$ ipython --no-banner

In [1]: import numpy as np

In [2]: np.set_printoptions(precision=3, suppress=True, linewidth=160, sign=" ")

In [3]: def rnd(a):
   ...:     return np.round(a, 3) + 0
   ...: 

In [4]: Y = np.array([[3, 0, 3], [2, 3, 1], [1, 3, 0]])

In [5]: K = np.tril(Y)

In [6]: K
Out[6]: 
array([[ 3,  0,  0],
       [ 2,  3,  0],
       [ 1,  3,  0]])

In [7]: Y = K / np.sqrt((K ** 2).mean(axis=1, keepdims=True))

In [8]: np.linalg.matrix_rank(Y) == np.linalg.matrix_rank(K)
Out[8]: np.True_

In [9]: rnd(np.linalg.norm(Y, axis=1))
Out[9]: array([ 1.732,  1.732,  1.732])

In [10]: left, sigma, Vh = np.linalg.svd(K)

In [11]: np.argmax(sigma[:-1] / (sigma[1:] + 1e-6)) + 1
Out[11]: np.int64(2)

In [12]: Y = left[:, :2] @ np.diag(sigma[:2]) @ Vh[:2]

In [13]: np.linalg.matrix_rank(Y)
Out[13]: np.int64(2)

In [14]: rnd(Y)
Out[14]: 
array([[ 3.,  0.,  0.],
       [ 2.,  3.,  0.],
       [ 1.,  3.,  0.]])

In [15]: np.linalg.matrix_rank(K, rtol=0.05)
Out[15]: np.int64(2)

In [16]: rnd(np.linalg.norm(K - Y) / np.linalg.norm(K))
Out[16]: np.float64(0.0)

In [17]: data = np.load("a.npy")

In [18]: print(data)
[[ 1. -1.  0.]
 [ 1.  3.  1.]
 [ 0.  0. -3.]]

In [19]: rng = np.random.default_rng(8152)

In [20]: Y = data + rng.integers(-2, 3, (3, 2)) @ rng.integers(-2, 3, (2, 3))

In [21]: Y
Out[21]: 
array([[ 3., -1., -2.],
       [ 5.,  0., -3.],
       [-1.,  0., -2.]])

In [22]: print(np.abs(Y - data).sum(axis=1))
[  4.  11.   2.]

In [23]: np.linalg.matrix_rank(Y - data, tol=1e-8)
Out[23]: np.int64(2)

In [24]: hat = np.triu(np.array([[-1, -5, -4], [5, 5, 3], [2, 5, -2]]), 1) + np.eye(3)

In [25]: Y = hat @ data @ np.linalg.inv(hat)

In [26]: print(rnd(np.poly(Y)))
[ 1. -1. -8. 12.]

In [27]: np.trace(Y), np.trace(data)
Out[27]: (np.float64(1.0), np.float64(1.0))

In [28]: evals, vecs = np.linalg.eig(data)

In [29]: rnd(np.prod(evals))
Out[29]: np.float64(-12.0)

In [30]: rnd(np.sort(np.linalg.eigvals(data @ data)))
Out[30]: array([ 4.,  4.,  9.])

In [31]: rnd(np.sort(np.linalg.eigvals(np.linalg.inv(data))))
Out[31]: array([-0.333,  0.5  ,  0.5  ])

In [32]: print(rnd(np.sort(np.linalg.eigvals(data.T))))
[-3.  2.  2.]

In [33]: rnd(evals)
Out[33]: array([ 2.,  2., -3.])

In [34]: def softmax(z):
    ...:     e = np.exp(z - z.max(axis=-1, keepdims=True))
    ...:     return e / e.sum(axis=-1, keepdims=True)
    ...: 

In [35]: rnd(softmax(data[1] + -3))
Out[35]: array([ 0.107,  0.787,  0.107])

In [36]: rnd(softmax(data).sum(axis=1))
Out[36]: array([ 1.,  1.,  1.])

In [37]: rnd(softmax(10 * data[1]))
Out[37]: array([ 0.,  1.,  0.])

In [38]: S = data @ data.T / np.sqrt(3)

In [39]: softmax(S).round(6).argmax(axis=1)
Out[39]: array([ 0,  1,  2])

In [40]: Y = np.array([[-1, -1], [0, -3], [-2, 2]])

In [41]: np.einsum("ik,kj->ji", data, Y)
Out[41]: 
array([[-1., -3.,  6.],
       [ 2., -8., -6.]])

In [42]: np.einsum("ik,kj->ij", data, Y)
Out[42]: 
array([[-1.,  2.],
       [-3., -8.],
       [ 6., -6.]])

In [43]: print(np.linalg.matrix_rank(np.vstack([data, Y.T])))
3

In [44]: np.einsum("ij->j", data)
Out[44]: array([ 2.,  2., -2.])

In [45]: W0 = np.array([[5, 5, 5, 5], [5, 10, 10, 10], [5, 10, 15, 15], [5, 10, 15, 20]])

In [46]: f = np.array([-3, 2, -3])

In [47]: Y = data + np.outer(f, np.eye(3)[1])

In [48]: np.linalg.matrix_rank(np.linalg.inv(Y) - np.linalg.inv(data), tol=1e-8)
Out[48]: np.int64(1)

In [49]: rnd(np.linalg.det(Y) / np.linalg.det(data)), rnd(1 + np.linalg.solve(data, f)[1])
Out[49]: (np.float64(2.0), np.float64(2.0))

In [50]: Q, vecs = np.linalg.qr(W0[:, :2])[0], np.linalg.qr(W0[:, 2:])[0]

In [51]: sigma = np.linalg.svd(Q.T @ vecs, compute_uv=False)

In [52]: rnd(np.degrees(np.arccos(sigma.clip(0, 1))))
Out[52]: array([  8.988,  81.012])

In [53]: rnd(sigma)
Out[53]: array([ 0.988,  0.156])
